% ipython --no-banner

In [1]: import numpy as np

In [2]: np.set_printoptions(suppress=True, linewidth=200)

In [3]: W0 = np.load("dump.npy")

In [4]: W0
Out[4]: 
array([[ 0,  0,  0,  0,  0,  0],
       [ 0, -1,  0,  0,  0,  0],
       [ 0, -2,  2,  0,  0,  0],
       [ 1, -1, -1, -2,  0,  0],
       [ 2,  1,  0,  0,  0,  0],
       [ 1, -2,  2, -1,  1, -2]])

In [5]: np.abs(np.diag(np.linalg.qr(W0)[1])) > 1e-9
Out[5]: array([ True,  True,  True,  True,  True, False])

In [6]: np.unique(W0.round(6), axis=0).shape
Out[6]: (6, 6)

In [7]: try:
   ...:     np.linalg.inv(W0)
   ...: except np.linalg.LinAlgError as e:
   ...:     print(repr(e))
   ...: 
LinAlgError('Singular matrix')

In [8]: np.round(np.trace(np.linalg.pinv(W0) @ W0), 3)
Out[8]: np.float64(5.0)

In [9]: np.linalg.lstsq(W0[:-1].T, W0[-1])[2]
Out[9]: np.int32(4)

In [10]: U, sv, Vt = np.linalg.svd(W0)

In [11]: evecs = Vt[:(sv > 1e-8).sum()]

In [12]: rng = np.random.default_rng(29399)

In [13]: x0 = W0[0] + -3 * W0[5] + rng.integers(2) * np.eye(6)[5]

In [14]: x0
Out[14]: array([-3.,  6., -6.,  3., -3.,  6.])

In [15]: np.round(evecs.T @ evecs, 3) + 0
Out[15]: 
array([[ 1. ,  0. ,  0. ,  0. ,  0. ,  0. ],
       [ 0. ,  1. ,  0. ,  0. ,  0. ,  0. ],
       [ 0. ,  0. ,  1. ,  0. ,  0. ,  0. ],
       [ 0. ,  0. ,  0. ,  1. ,  0. ,  0. ],
       [ 0. ,  0. ,  0. ,  0. ,  0.2, -0.4],
       [ 0. ,  0. ,  0. ,  0. , -0.4,  0.8]])

In [16]: np.allclose(evecs.T @ evecs @ x0, x0)
Out[16]: True

In [17]: F = np.array([[2, 8, 9], [2, 7, 2], [6, 2, 7], [0, 6, 6]]) * (rng.random((4, 3)) < 0.3)

In [18]: F
Out[18]: 
array([[2, 0, 0],
       [2, 0, 0],
       [0, 0, 0],
       [0, 0, 6]])

In [19]: F[:, 0] @ F[:, 2]
Out[19]: np.int64(0)

In [20]: F @ F.T
Out[20]: 
array([[ 4,  4,  0,  0],
       [ 4,  4,  0,  0],
       [ 0,  0,  0,  0],
       [ 0,  0,  0, 36]])

In [21]: np.round(np.linalg.pinv(F), 3)
Out[21]: 
array([[0.25 , 0.25 , 0.   , 0.   ],
       [0.   , 0.   , 0.   , 0.   ],
       [0.   , 0.   , 0.   , 0.167]])

In [22]: np.argsort(-np.linalg.norm(F, axis=0).round(6), kind="stable")[:3]
Out[22]: array([2, 0, 1])

In [23]: np.linalg.matrix_rank(F, rtol=0.1)
Out[23]: np.int64(2)
